In [1]: import numpy as np

In [2]: from numpy import linalg as LA

In [3]: np.set_printoptions(precision=2, suppress=True, linewidth=120)

In [4]: F = np.load("case3.npy")

In [5]: F
Out[5]: 
array([[0.25, 0.  , 0.  , 0.25, 0.25, 0.  , 0.  , 0.  , 0.  , 0.  , 0.  , 0.25],
       [0.  , 0.4 , 0.2 , 0.  , 0.  , 0.  , 0.  , 0.  , 0.  , 0.2 , 0.2 , 0.  ],
       [0.  , 0.  , 0.33, 0.  , 0.  , 0.  , 0.33, 0.  , 0.  , 0.  , 0.33, 0.  ],
       [0.25, 0.  , 0.  , 0.25, 0.  , 0.  , 0.25, 0.  , 0.  , 0.  , 0.  , 0.25],
       [0.2 , 0.  , 0.  , 0.  , 0.2 , 0.2 , 0.  , 0.  , 0.  , 0.2 , 0.2 , 0.  ],
       [0.5 , 0.  , 0.  , 0.  , 0.  , 0.5 , 0.  , 0.  , 0.  , 0.  , 0.  , 0.  ],
       [0.  , 0.  , 0.  , 0.25, 0.25, 0.  , 0.25, 0.  , 0.25, 0.  , 0.  , 0.  ],
       [0.25, 0.25, 0.  , 0.  , 0.  , 0.  , 0.  , 0.25, 0.  , 0.25, 0.  , 0.  ],
       [0.  , 0.  , 0.2 , 0.2 , 0.  , 0.  , 0.  , 0.2 , 0.2 , 0.  , 0.2 , 0.  ],
       [0.  , 0.  , 0.  , 0.  , 0.25, 0.  , 0.  , 0.25, 0.  , 0.25, 0.25, 0.  ],
       [0.  , 0.  , 0.  , 0.  , 0.  , 0.  , 0.5 , 0.  , 0.  , 0.  , 0.5 , 0.  ],
       [0.  , 0.  , 0.  , 0.  , 0.  , 0.  , 0.  , 0.  , 0.  , 0.  , 0.  , 1.  ]])

In [6]: F.shape
Out[6]: (12, 12)

In [7]: LA.matrix_rank(F)
Out[7]: np.int64(12)

In [8]: LA.svd(F, compute_uv=False)
Out[8]: array([1.12, 1.01, 0.83, 0.66, 0.58, 0.45, 0.38, 0.31, 0.24, 0.18, 0.09, 0.05])

In [9]: np.count_nonzero(F)
Out[9]: np.int64(42)

In [10]: B = F / np.sqrt((F ** 2).mean(axis=1, keepdims=True))

In [11]: LA.matrix_rank(F - F.mean(axis=1, keepdims=True))
Out[11]: np.int64(11)

In [12]: LA.norm(B, axis=1)
Out[12]: array([3.46, 3.46, 3.46, 3.46, 3.46, 3.46, 3.46, 3.46, 3.46, 3.46, 3.46, 3.46])

In [13]: B[6]
Out[13]: array([0.  , 0.  , 0.  , 1.73, 1.73, 0.  , 1.73, 0.  , 1.73, 0.  , 0.  , 0.  ])

In [14]: mat = np.loadtxt("layer3.csv", delimiter=",")

In [15]: mat
Out[15]: 
array([[ 1.88,  0.18,  0.26, -1.06,  2.26,  1.88, -0.18],
       [ 1.43,  0.14, -0.4 , -0.55,  2.05,  1.82, -0.29],
       [ 1.91, -0.06, -0.2 , -1.61,  1.93,  1.61, -0.27],
       [ 2.16,  0.59,  0.25, -1.05,  2.3 ,  1.95, -0.17],
       [ 1.88, -0.15,  0.08, -0.9 ,  2.64,  2.21, -0.55],
       [ 2.2 ,  0.61, -0.2 , -1.29,  1.65,  1.95,  0.05],
       [ 2.37,  0.1 , -0.25, -1.35,  1.68,  1.61,  0.24],
       [ 1.32,  0.1 ,  2.14, -2.32, -1.83, -2.11,  0.87],
       [ 1.17,  0.24,  2.51, -2.32, -1.94, -2.31,  0.81],
       [ 0.82, -0.46,  2.12, -1.72, -1.86, -1.86,  1.31],
       [ 1.43,  0.29,  1.75, -1.3 , -1.61, -2.04,  0.85],
       [ 0.91,  0.06,  2.15, -1.9 , -2.24, -1.47,  1.09],
       [ 1.07, -0.09,  2.56, -2.26, -2.18, -1.75,  0.78],
       [ 0.81, -0.32,  1.77, -1.93, -1.77, -1.78,  1.44],
       [-1.43,  2.98, -1.02, -0.09, -2.77,  3.02,  2.06],
       [-0.33,  2.91, -0.91,  0.23, -2.83,  2.9 ,  2.35],
       [-0.92,  2.56, -0.99, -0.3 , -2.87,  3.16,  2.17],
       [-0.63,  3.61, -0.92, -0.21, -2.81,  2.86,  1.86],
       [-1.22,  2.75, -0.54,  0.13, -3.33,  2.92,  2.01],
       [-1.05,  3.35, -0.81,  0.21, -2.79,  3.21,  2.08],
       [-1.18,  3.02, -0.93, -0.06, -3.06,  2.72,  2.34]])

In [16]: gram = np.cov(mat, rowvar=False)

In [17]: np.argsort(-mat.std(axis=0).round(6), kind="stable")
Out[17]: array([4, 5, 1, 2, 0, 6, 3])

In [18]: mat.std(axis=0)
Out[18]: array([1.26, 1.42, 1.3 , 0.85, 2.17, 2.1 , 0.96])

In [19]: gram.shape
Out[19]: (7, 7)

In [20]: round(float(np.corrcoef(mat[:, 4], mat[:, 5])[0, 1]), 2)
Out[20]: 0.11

In [21]: np.polyfit(mat[:, 4], mat[:, 5], 1)
Out[21]: array([0.11, 1.08])

In [22]: np.argwhere(np.triu(np.abs(np.corrcoef(mat.T)) > 0.8, 1))
Out[22]: 
array([[0, 1],
       [0, 4],
       [0, 6],
       [1, 3],
       [2, 3],
       [2, 5],
       [3, 5],
       [4, 6]])

In [23]: LA.eigvalsh(gram)[::-1]
Out[23]: array([9.8 , 6.7 , 0.13, 0.08, 0.08, 0.04, 0.02])
